% python3 -q
>>> import numpy as np
>>> from numpy import linalg as LA
>>> np.set_printoptions(precision=3, suppress=True, linewidth=200, floatmode="fixed")
>>> def tidy(a):
...     return np.round(a, 3) + 0
... 
>>> data = np.loadtxt("data.csv", delimiter=",")
>>> data
array([[ 7.785, -0.187, -0.663, -1.359,  1.196,  0.386,  0.188,  1.599,  0.617, -0.390],
       [-0.187, -0.511, -0.864, -1.014, -0.358,  0.233,  0.096,  0.018,  1.549,  0.491],
       [-0.663, -0.864, -1.158,  0.830,  0.678,  1.822, -0.198,  0.016, -1.928,  0.341],
       [-1.359, -1.014,  0.830, -0.557, -0.456, -1.288, -0.678, -0.158, -0.897, -1.485],
       [ 1.196, -0.358,  0.678, -0.456,  1.166,  0.496, -1.219,  0.287, -2.401,  3.054],
       [ 0.386,  0.233,  1.822, -1.288,  0.496,  2.037,  0.795,  0.689, -0.782, -0.137],
       [ 0.188,  0.096, -0.198, -0.678, -1.219,  0.795, -1.189, -1.437,  1.672,  0.485],
       [ 1.599,  0.018,  0.016, -0.158,  0.287,  0.689, -1.437,  3.371,  1.482,  1.940],
       [ 0.617,  1.549, -1.928, -0.897, -2.401, -0.782,  1.672,  1.482,  1.346, -2.150],
       [-0.390,  0.491,  0.341, -1.485,  3.054, -0.137,  0.485,  1.940, -2.150, -0.290]])
>>> evals, evecs = LA.eigh(data)
>>> np.unique(evals.round(6) + 0, return_counts=True)[1]
array([1, 1, 1, 1, 1, 1, 1, 1, 1, 1])
>>> tidy(evecs.T @ evecs)
array([[1.000, 0.000, 0.000, 0.000, 0.000, 0.000, 0.000, 0.000, 0.000, 0.000],
       [0.000, 1.000, 0.000, 0.000, 0.000, 0.000, 0.000, 0.000, 0.000, 0.000],
       [0.000, 0.000, 1.000, 0.000, 0.000, 0.000, 0.000, 0.000, 0.000, 0.000],
       [0.000, 0.000, 0.000, 1.000, 0.000, 0.000, 0.000, 0.000, 0.000, 0.000],
       [0.000, 0.000, 0.000, 0.000, 1.000, 0.000, 0.000, 0.000, 0.000, 0.000],
       [0.000, 0.000, 0.000, 0.000, 0.000, 1.000, 0.000, 0.000, 0.000, 0.000],
       [0.000, 0.000, 0.000, 0.000, 0.000, 0.000, 1.000, 0.000, 0.000, 0.000],
       [0.000, 0.000, 0.000, 0.000, 0.000, 0.000, 0.000, 1.000, 0.000, 0.000],
       [0.000, 0.000, 0.000, 0.000, 0.000, 0.000, 0.000, 0.000, 1.000, 0.000],
       [0.000, 0.000, 0.000, 0.000, 0.000, 0.000, 0.000, 0.000, 0.000, 1.000]])
>>> tidy(LA.svd(data, compute_uv=False))
array([9.000, 7.000, 5.000, 4.000, 3.000, 3.000, 2.000, 2.000, 2.000, 1.000])
>>> ang = np.radians(180)
>>> R = np.eye(10)
>>> R[4, 4] = R[0, 0] = np.cos(ang)
>>> R[4, 0], R[0, 4] = -np.sin(ang), np.sin(ang)
>>> tidy(R)
array([[-1.000,  0.000,  0.000,  0.000,  0.000,  0.000,  0.000,  0.000,  0.000,  0.000],
       [ 0.000,  1.000,  0.000,  0.000,  0.000,  0.000,  0.000,  0.000,  0.000,  0.000],
       [ 0.000,  0.000,  1.000,  0.000,  0.000,  0.000,  0.000,  0.000,  0.000,  0.000],
       [ 0.000,  0.000,  0.000,  1.000,  0.000,  0.000,  0.000,  0.000,  0.000,  0.000],
       [ 0.000,  0.000,  0.000,  0.000, -1.000,  0.000,  0.000,  0.000,  0.000,  0.000],
       [ 0.000,  0.000,  0.000,  0.000,  0.000,  1.000,  0.000,  0.000,  0.000,  0.000],
       [ 0.000,  0.000,  0.000,  0.000,  0.000,  0.000,  1.000,  0.000,  0.000,  0.000],
       [ 0.000,  0.000,  0.000,  0.000,  0.000,  0.000,  0.000,  1.000,  0.000,  0.000],
       [ 0.000,  0.000,  0.000,  0.000,  0.000,  0.000,  0.000,  0.000,  1.000,  0.000],
       [ 0.000,  0.000,  0.000,  0.000,  0.000,  0.000,  0.000,  0.000,  0.000,  1.000]])
>>> out = data @ R.T
>>> tidy(LA.det(R)), np.trace(R)
(np.float64(1.0), np.float64(6.0))
>>> tidy(np.abs(LA.eigvals(data)).max())
np.float64(9.0)
>>> np.allclose(data @ data.T, data.T @ data)
True
>>> np.allclose(data, data.T)
True
>>> tidy(np.sort(np.abs(LA.eigvals(data))))
array([1.000, 2.000, 2.000, 2.000, 3.000, 3.000, 4.000, 5.000, 7.000, 9.000])
>>> np.trace(data)
np.float64(12.0)
>>> feats = np.loadtxt("mat.csv", delimiter=",")
>>> feats
array([[ 1.680, -0.232,  0.812, -1.163, -0.606,  0.565, -1.089,  1.765],
       [ 0.533,  2.907, -0.708, -0.010, -1.590,  0.771,  1.938,  0.045],
       [-2.162,  0.388, -2.074, -2.905, -0.403,  0.644,  3.779, -5.498],
       [-0.875,  1.060,  2.954, -0.215,  1.712, -2.234, -0.419, -2.628],
       [ 3.108, -0.221, -2.926,  0.881, -2.007, -0.523,  1.045, -0.026],
       [ 0.419, -2.370, -2.930, -0.559,  2.121, -1.445, -1.819, -0.482],
       [ 3.059,  0.936, -3.332,  0.583,  3.163, -0.804,  0.396,  2.767],
       [ 1.430,  2.983, -1.247, -4.500,  0.514,  2.194, -1.562, -5.502],
       [-1.664, -1.634,  2.279,  1.029,  1.971, -2.814,  2.432,  1.043],
       [ 1.004, -2.633, -1.541, -0.121,  1.127, -2.347, -0.468,  2.965]])
>>> hat = feats @ LA.solve(feats.T @ feats, feats.T)
>>> tidy(hat @ feats[:, 6])
array([-1.089,  1.938,  3.779, -0.419,  1.045, -1.819,  0.396, -1.562,  2.432, -0.468])
>>> LA.matrix_rank(np.eye(10) - hat)
np.int64(2)
>>> tidy(np.trace(hat))
np.float64(8.0)
>>> out = np.c_[feats[:, :3] @ np.array([[1, 1, 1], [2, 2, 1], [1, 2, -1]]), np.array([2, 3, 0, 2, 2, 1, -3, 0, 3, -3])]
>>> tidy(out)
array([[  2.028,   2.840,   0.636,   2.000],
       [  5.639,   4.931,   4.148,   3.000],
       [ -3.460,  -5.534,   0.300,   0.000],
       [  4.199,   7.153,  -2.769,   2.000],
       [ -0.260,  -3.186,   5.813,   2.000],
       [ -7.251, -10.181,   0.979,   1.000],
       [  1.599,  -1.733,   7.327,  -3.000],
       [  6.149,   4.902,   5.660,   0.000],
       [ -2.653,  -0.374,  -5.577,   3.000],
       [ -5.803,  -7.344,  -0.088,  -3.000]])
>>> tidy(LA.norm(out - feats @ LA.lstsq(feats, out)[0], axis=0))
array([0.000, 0.000, 0.000, 5.042])
>>> LA.matrix_rank(np.c_[feats, out])
np.int64(9)
>>> tidy(LA.lstsq(feats, out[:, 0])[0])
array([1.000, 2.000, 1.000, 0.000, 0.000, 0.000, 0.000, 0.000])
>>> [round(float(x), 3) for x in LA.svd(out, compute_uv=False)[:3]]
[22.312, 14.005, 6.318]
>>> LA.matrix_rank(out, rtol=0.1)
np.int64(3)
>>> x = np.array([3, 5, 5, 0, 0, 2, 4, 0])
>>> a = np.maximum(feats @ x, 0)
>>> tidy(np.maximum(feats @ x, 0) - np.maximum(-feats @ x, 0))
array([  4.714,  21.888,   1.488,  11.301,  -3.277, -35.409,  -2.827,  11.110,   2.333, -24.424])
>>> tidy(np.maximum(feats @ (3 * x), 0))
array([14.142, 65.664,  4.464, 33.903,  0.000,  0.000,  0.000, 33.330,  6.999,  0.000])
>>> np.flatnonzero(a > 1e-9)
array([0, 1, 2, 3, 7, 8])
>>> np.count_nonzero(feats)
np.int64(80)
>>> W0 = -2 * np.eye(6) + np.eye(6, k=1)
>>> W0
array([[-2.000,  1.000,  0.000,  0.000,  0.000,  0.000],
       [ 0.000, -2.000,  1.000,  0.000,  0.000,  0.000],
       [ 0.000,  0.000, -2.000,  1.000,  0.000,  0.000],
       [ 0.000,  0.000,  0.000, -2.000,  1.000,  0.000],
       [ 0.000,  0.000,  0.000,  0.000, -2.000,  1.000],
       [ 0.000,  0.000,  0.000,  0.000,  0.000, -2.000]])
>>> w1 = np.array([[0, -2, 3, 1],
...     [-1, -3, -4, -1],
...     [2, 1, 2, -2],
...     [5, 2, -5, -3],
...     [2, 4, 4, 2],
...     [0, -3, -4, -4]])
>>> coef = np.array([-8, 7, -1, 1])
>>> hid = np.maximum(W0 @ w1 + coef, 0)
>>> tidy((hid > 0).mean(axis=0))
array([0.000, 0.833, 0.500, 0.667])
>>> W2 = np.array([[-9, -8], [-2, 5], [-1, -1], [-8, 9]])
>>> hid @ W2
array([[ -16.000,   40.000],
       [ -45.000,   70.000],
       [ -30.000,   53.000],
       [ -99.000,  103.000],
       [   0.000,    0.000],
       [-105.000,  139.000]])
>>> (hid @ W2).round(6).argmax(axis=1)
array([1, 1, 1, 1, 0, 1])
>>> r0 = np.array([0, 2, 3, 1, 2, 2])
>>> out = W0 + np.outer(r0, np.eye(6)[0])
>>> tidy(LA.det(out) / LA.det(W0)), tidy(1 + LA.solve(W0, r0)[0])
(np.float64(-0.031), np.float64(-0.031))
>>> out
array([[-2.000,  1.000,  0.000,  0.000,  0.000,  0.000],
       [ 2.000, -2.000,  1.000,  0.000,  0.000,  0.000],
       [ 3.000,  0.000, -2.000,  1.000,  0.000,  0.000],
       [ 1.000,  0.000,  0.000, -2.000,  1.000,  0.000],
       [ 2.000,  0.000,  0.000,  0.000, -2.000,  1.000],
       [ 2.000,  0.000,  0.000,  0.000,  0.000, -2.000]])
>>> LA.matrix_rank(out - W0)
np.int64(1)
>>> LA.matrix_rank(LA.inv(out) - LA.inv(W0), tol=1e-8)
np.int64(1)
>>> Q, R = LA.qr(out)
>>> tidy(np.abs(np.diag(R)))
array([5.099, 1.901, 1.422, 1.893, 1.415, 0.054])
>>> tidy(Q @ R)
array([[-2.000,  1.000,  0.000,  0.000,  0.000,  0.000],
       [ 2.000, -2.000,  1.000,  0.000,  0.000,  0.000],
       [ 3.000,  0.000, -2.000,  1.000,  0.000,  0.000],
       [ 1.000,  0.000,  0.000, -2.000,  1.000,  0.000],
       [ 2.000,  0.000,  0.000,  0.000, -2.000,  1.000],
       [ 2.000,  0.000,  0.000,  0.000,  0.000, -2.000]])
>>> tidy(R)
array([[ 5.099, -1.177, -0.784,  0.196, -0.588, -0.392],
       [ 0.000,  1.901, -1.537,  0.121, -0.364, -0.243],
       [ 0.000,  0.000,  1.422, -1.167, -0.718, -0.479],
       [ 0.000,  0.000,  0.000,  1.893, -1.415, -0.239],
       [ 0.000,  0.000,  0.000,  0.000,  1.415, -2.121],
       [ 0.000,  0.000,  0.000,  0.000,  0.000,  0.054]])
>>> Q, R = LA.qr(W0)
>>> np.allclose(R.T @ R, W0.T @ W0)
True
>>> np.abs(np.diag(R))
array([2.000, 2.000, 2.000, 2.000, 2.000, 2.000])
>>> Q.T @ Q
array([[1.000, 0.000, 0.000, 0.000, 0.000, 0.000],
       [0.000, 1.000, 0.000, 0.000, 0.000, 0.000],
       [0.000, 0.000, 1.000, 0.000, 0.000, 0.000],
       [0.000, 0.000, 0.000, 1.000, 0.000, 0.000],
       [0.000, 0.000, 0.000, 0.000, 1.000, 0.000],
       [0.000, 0.000, 0.000, 0.000, 0.000, 1.000]])
>>> Q
array([[ 1.000,  0.000,  0.000,  0.000,  0.000,  0.000],
       [-0.000,  1.000,  0.000,  0.000,  0.000,  0.000],
       [-0.000, -0.000,  1.000,  0.000,  0.000,  0.000],
       [-0.000, -0.000, -0.000,  1.000,  0.000,  0.000],
       [-0.000, -0.000, -0.000, -0.000,  1.000,  0.000],
       [-0.000, -0.000, -0.000, -0.000, -0.000,  1.000]])
>>> np.trace(Q @ Q.T)
np.float64(6.0)
>>> rng = np.random.default_rng(3)
>>> labels = rng.permutation(10)
>>> labels
array([9, 6, 0, 2, 1, 4, 7, 5, 3, 8])
>>> out = data[labels][:, labels]
>>> np.allclose(out, data)
False
>>> tidy(np.sort(np.abs(LA.eigvals(out))))
array([1.000, 2.000, 2.000, 2.000, 3.000, 3.000, 4.000, 5.000, 7.000, 9.000])
>>> np.diag(out)
array([-0.290, -1.189,  7.785, -1.158, -0.511,  1.166,  3.371,  2.037, -0.557,  1.346])
>>> tidy(LA.det(out)), tidy(LA.det(data[labels]))
(np.float64(-90799.842), np.float64(-90799.842))
>>> out
array([[-0.290,  0.485, -0.390,  0.341,  0.491,  3.054,  1.940, -0.137, -1.485, -2.150],
       [ 0.485, -1.189,  0.188, -0.198,  0.096, -1.219, -1.437,  0.795, -0.678,  1.672],
       [-0.390,  0.188,  7.785, -0.663, -0.187,  1.196,  1.599,  0.386, -1.359,  0.617],
       [ 0.341, -0.198, -0.663, -1.158, -0.864,  0.678,  0.016,  1.822,  0.830, -1.928],
       [ 0.491,  0.096, -0.187, -0.864, -0.511, -0.358,  0.018,  0.233, -1.014,  1.549],
       [ 3.054, -1.219,  1.196,  0.678, -0.358,  1.166,  0.287,  0.496, -0.456, -2.401],
       [ 1.940, -1.437,  1.599,  0.016,  0.018,  0.287,  3.371,  0.689, -0.158,  1.482],
       [-0.137,  0.795,  0.386,  1.822,  0.233,  0.496,  0.689,  2.037, -1.288, -0.782],
       [-1.485, -0.678, -1.359,  0.830, -1.014, -0.456, -0.158, -1.288, -0.557, -0.897],
       [-2.150,  1.672,  0.617, -1.928,  1.549, -2.401,  1.482, -0.782, -0.897,  1.346]])
>>> K = np.array([[4, 1, 0, 3, 0, 0, 3, 0],
...     [4, 0, 0, 3, 0, 0, 0, 5],
...     [0, 0, 0, 0, 3, 4, 0, 0],
...     [5, 1, 0, 5, 0, 0, 0, 5],
...     [0, 0, 5, 0, 3, 1, 0, 0],
...     [0, 0, 4, 0, 5, 4, 0, 0],
...     [4, 4, 0, 0, 0, 0, 0, 2],
...     [3, 4, 0, 3, 0, 0, 5, 5]])
>>> Q, R = LA.qr(K)
>>> tidy(np.abs(np.diag(R)))
array([9.055, 4.160, 6.403, 2.962, 3.622, 0.172, 3.099, 3.320])
>>> np.allclose(R.T @ R, K.T @ K)
True
>>> tidy(abs(R[0, 0])), tidy(LA.norm(K[:, 0]))
(np.float64(9.055), np.float64(9.055))
>>> tidy(R)
array([[-9.055, -4.086,  0.000, -6.405,  0.000,  0.000, -2.982, -7.509],
       [ 0.000,  4.160,  0.000, -1.483,  0.000,  0.000,  2.600,  0.557],
       [ 0.000,  0.000, -6.403,  0.000, -5.466, -3.280,  0.000,  0.000],
       [ 0.000,  0.000,  0.000, -2.962,  0.000,  0.000, -2.957, -2.609],
       [ 0.000,  0.000,  0.000,  0.000,  3.622,  4.713,  0.000,  0.000],
       [ 0.000,  0.000,  0.000,  0.000,  0.000, -0.172,  0.000,  0.000],
       [ 0.000,  0.000,  0.000,  0.000,  0.000,  0.000,  3.099, -2.115],
       [ 0.000,  0.000,  0.000,  0.000,  0.000,  0.000,  0.000,  3.320]])
>>> Q.shape, R.shape
((8, 8), (8, 8))
>>> x = np.array([3, 3, 2, 0, 1, -1, -1, 1])
>>> rhs = R @ x
>>> tidy(rhs)
array([-43.952,  10.436, -14.993,   0.348,  -1.091,   0.172,  -5.214,   3.320])
>>> tidy(LA.solve(R.T, R[1]))
array([0.000, 1.000, 0.000, 0.000, 0.000, 0.000, 0.000, 0.000])
>>> tidy(LA.solve(R, -3 * rhs))
array([-9.000, -9.000, -6.000,  0.000, -3.000,  3.000,  3.000, -3.000])
>>> tidy(LA.solve(R, R[:, 6]))
array([0.000, 0.000, 0.000, 0.000, 0.000, 0.000, 1.000, 0.000])
>>> tidy(LA.solve(R, rhs + R[:, 0]))
array([ 4.000,  3.000,  2.000,  0.000,  1.000, -1.000, -1.000,  1.000])
>>> tidy(LA.solve(R, rhs))
array([ 3.000,  3.000,  2.000,  0.000,  1.000, -1.000, -1.000,  1.000])
